% ipython --no-banner

In [1]: import numpy as np

In [2]: np.set_printoptions(suppress=True, linewidth=160)

In [3]: mat = np.load("dump.npy")

In [4]: mat
Out[4]: 
array([[0, 0, 0, 0],
       [0, 0, 1, 1],
       [0, 1, 0, 1],
       [0, 1, 1, 0]])

In [5]: evals, vecs = np.linalg.eigvalsh(mat)
Traceback (most recent call last):
  Cell In[5], line 1
    evals, vecs = np.linalg.eigvalsh(mat)
ValueError: too many values to unpack (expected 2)


In [6]: evals, vecs = np.linalg.eigh(mat)

In [7]: evals.sum(), np.trace(mat)
Out[7]: (np.float64(0.0), np.int64(0))

In [8]: np.round(vecs.T @ mat @ vecs, 1) + 0
Out[8]: 
array([[-1.,  0.,  0.,  0.],
       [ 0., -1.,  0.,  0.],
       [ 0.,  0.,  0.,  0.],
       [ 0.,  0.,  0.,  2.]])

In [9]: np.round(np.linalg.eigvalsh(mat @ mat), 1)
Out[9]: array([0., 1., 1., 4.])

In [10]: evals.round(1)
Out[10]: array([-1., -1.,  0.,  2.])

In [11]: (evals > 1e-8).sum(), (evals < -1e-8).sum()
Out[11]: (np.int64(1), np.int64(2))

In [12]: np.round(np.linalg.eigvalsh(mat + 2 * np.eye(4)), 1)
Out[12]: array([1., 1., 2., 4.])

In [13]: np.round(np.linalg.svd(mat, compute_uv=False), 1)
Out[13]: array([2., 1., 1., 0.])

In [14]: np.linalg.matrix_rank(mat, rtol=0.1)
Out[14]: np.int64(3)

In [15]: round(np.linalg.norm(mat, 2) / np.linalg.norm(mat), 1)
Out[15]: np.float64(0.8)

In [16]: J = np.loadtxt("a.csv", delimiter=",")

In [17]: J
Out[17]: 
array([[0., 0., 2., 3., 0., 1., 2.],
       [0., 2., 0., 0., 0., 0., 0.],
       [2., 0., 1., 2., 0., 2., 0.],
       [2., 0., 2., 1., 0., 0., 3.],
       [0., 1., 0., 0., 2., 0., 0.],
       [2., 0., 0., 2., 0., 2., 1.],
       [3., 0., 3., 2., 0., 2., 0.]])

In [18]: Uu, sigma, Vt = np.linalg.svd(J)

In [19]: sigma.round(1)
Out[19]: array([8.2, 3.3, 2.6, 2.3, 1.9, 1.6, 0.1])

In [20]: M2 = Uu[:, :6] @ np.diag(sigma[:6]) @ Vt[:6]

In [21]: np.linalg.matrix_rank(M2)
Out[21]: np.int64(6)

In [22]: np.linalg.matrix_rank(J, rtol=0.05)
Out[22]: np.int64(6)

In [23]: (J != 0).astype(int)
Out[23]: 
array([[0, 0, 1, 1, 0, 1, 1],
       [0, 1, 0, 0, 0, 0, 0],
       [1, 0, 1, 1, 0, 1, 0],
       [1, 0, 1, 1, 0, 0, 1],
       [0, 1, 0, 0, 1, 0, 0],
       [1, 0, 0, 1, 0, 1, 1],
       [1, 0, 1, 1, 0, 1, 0]])

In [24]: np.round(np.linalg.det(J), 1)
Out[24]: np.float64(-28.0)

In [25]: (np.linalg.matrix_power((J != 0) + (J.T != 0) + np.eye(7), 7) > 0).astype(int)
Out[25]: 
array([[1, 0, 1, 1, 0, 1, 1],
       [0, 1, 0, 0, 1, 0, 0],
       [1, 0, 1, 1, 0, 1, 1],
       [1, 0, 1, 1, 0, 1, 1],
       [0, 1, 0, 0, 1, 0, 0],
       [1, 0, 1, 1, 0, 1, 1],
       [1, 0, 1, 1, 0, 1, 1]])

In [26]: X = np.loadtxt("run16.csv", delimiter=",")

In [27]: X
Out[27]: 
array([[-1. ,  0.4, -0.1,  1.9,  0.1, -0.2,  2. ],
       [-0.4, -2.2, -0.1, -1. , -0.9, -0.7, -0.1],
       [-0.1,  1.3, -1.3, -1. ,  0.5,  1.7,  0.5],
       [-0.9,  0.9, -0.2, -1.6, -1.1,  0.2,  0. ],
       [ 0. ,  0.2, -1.7, -0.2, -1.9, -0.3, -2.2],
       [-0.2, -0.5,  0.2, -0.2,  0.4, -2.8, -0.7],
       [ 1.7,  0.4, -0.1,  0.2, -0.8,  0.2,  0.8],
       [ 1.1,  0. ,  1.8,  1.1, -0.6, -0.1, -0.4],
       [-0.3,  0.8,  0.8,  0.3, -0.8,  0.8,  0.8],
       [-0.1, -0.1,  1.2,  0.7,  1.3,  0. ,  0. ]])

In [28]: M2 = np.linalg.inv(J)

In [29]: M2.round(1)
Out[29]: 
array([[ -0.6,   0. ,   4.4,   1.1,   0. ,  -2.3,  -1.9],
       [  0. ,   0.5,   0. ,   0. ,   0. ,   0. ,   0. ],
       [  0.3,  -0. ,  -2.7,  -0.6,  -0. ,   1.1,   1.4],
       [ -0.3,   0. ,   7.7,   1.6,   0. ,  -4.1,  -3.4],
       [  0. ,  -0.2,   0. ,   0. ,   0.5,   0. ,   0. ],
       [  0.7,  -0. , -10.3,  -2.4,  -0. ,   5.9,   4.6],
       [  0.3,  -0. ,  -3.7,  -0.6,  -0. ,   2.1,   1.4]])

In [30]: np.round(np.linalg.cond(J), 1)
Out[30]: np.float64(147.0)

In [31]: round(np.linalg.det(J) * np.linalg.det(M2), 1)
Out[31]: np.float64(1.0)

In [32]: F = np.loadtxt("arr.csv", delimiter=",")

In [33]: F
Out[33]: 
array([[ 3.,  4.,  5.,  6.,  7.],
       [ 8.,  9., 10., 11., 12.],
       [13., 14., 15., 16., 17.],
       [18., 19., 20., 21., 22.],
       [23., 24., 25., 26., 27.],
       [28., 29., 30., 31., 32.],
       [33., 34., 35., 36., 37.],
       [38., 39., 40., 41., 42.],
       [43., 44., 45., 46., 47.],
       [48., 49., 50., 51., 52.],
       [53., 54., 55., 56., 57.]])

In [34]: Xc = F - F.mean(axis=0)

In [35]: vecs = np.linalg.svd(Xc)[2][:2]

In [36]: M2 = Xc - Xc @ vecs.T @ vecs

In [37]: np.round(np.cov(Xc @ vecs.T, rowvar=False), 1) + 0
Out[37]: 
array([[1375.,    0.],
       [   0.,    0.]])

In [38]: np.linalg.norm(M2, axis=1).round(6).argmax()
Out[38]: np.int64(0)

In [39]: np.round(np.linalg.norm(F, 2) / np.linalg.norm(F), 1)
Out[39]: np.float64(1.0)

In [40]: np.linalg.lstsq(F[:-1].T, F[-1])[2]
Out[40]: np.int32(2)

In [41]: np.allclose(F[:-1].T @ np.linalg.lstsq(F[:-1].T, F[-1])[0], F[-1])
Out[41]: True

In [42]: np.abs(np.diag(np.linalg.qr(F)[1])) > 1e-9
Out[42]: array([ True,  True, False, False, False])

In [43]: Uu, sigma, Vt = np.linalg.svd(F)

In [44]: sigma.round(1) + 0
Out[44]: array([251.7,   4.9,   0. ,   0. ,   0. ])

In [45]: np.argmax(sigma[:-1] / (sigma[1:] + 1e-6)) + 1
Out[45]: np.int64(2)

In [46]: M2 = Uu[:, :2] @ np.diag(sigma[:2]) @ Vt[:2]

In [47]: round(float(np.abs(F - M2).max()), 1)
Out[47]: 0.0

In [48]: M2.round(1)
Out[48]: 
array([[ 3.,  4.,  5.,  6.,  7.],
       [ 8.,  9., 10., 11., 12.],
       [13., 14., 15., 16., 17.],
       [18., 19., 20., 21., 22.],
       [23., 24., 25., 26., 27.],
       [28., 29., 30., 31., 32.],
       [33., 34., 35., 36., 37.],
       [38., 39., 40., 41., 42.],
       [43., 44., 45., 46., 47.],
       [48., 49., 50., 51., 52.],
       [53., 54., 55., 56., 57.]])
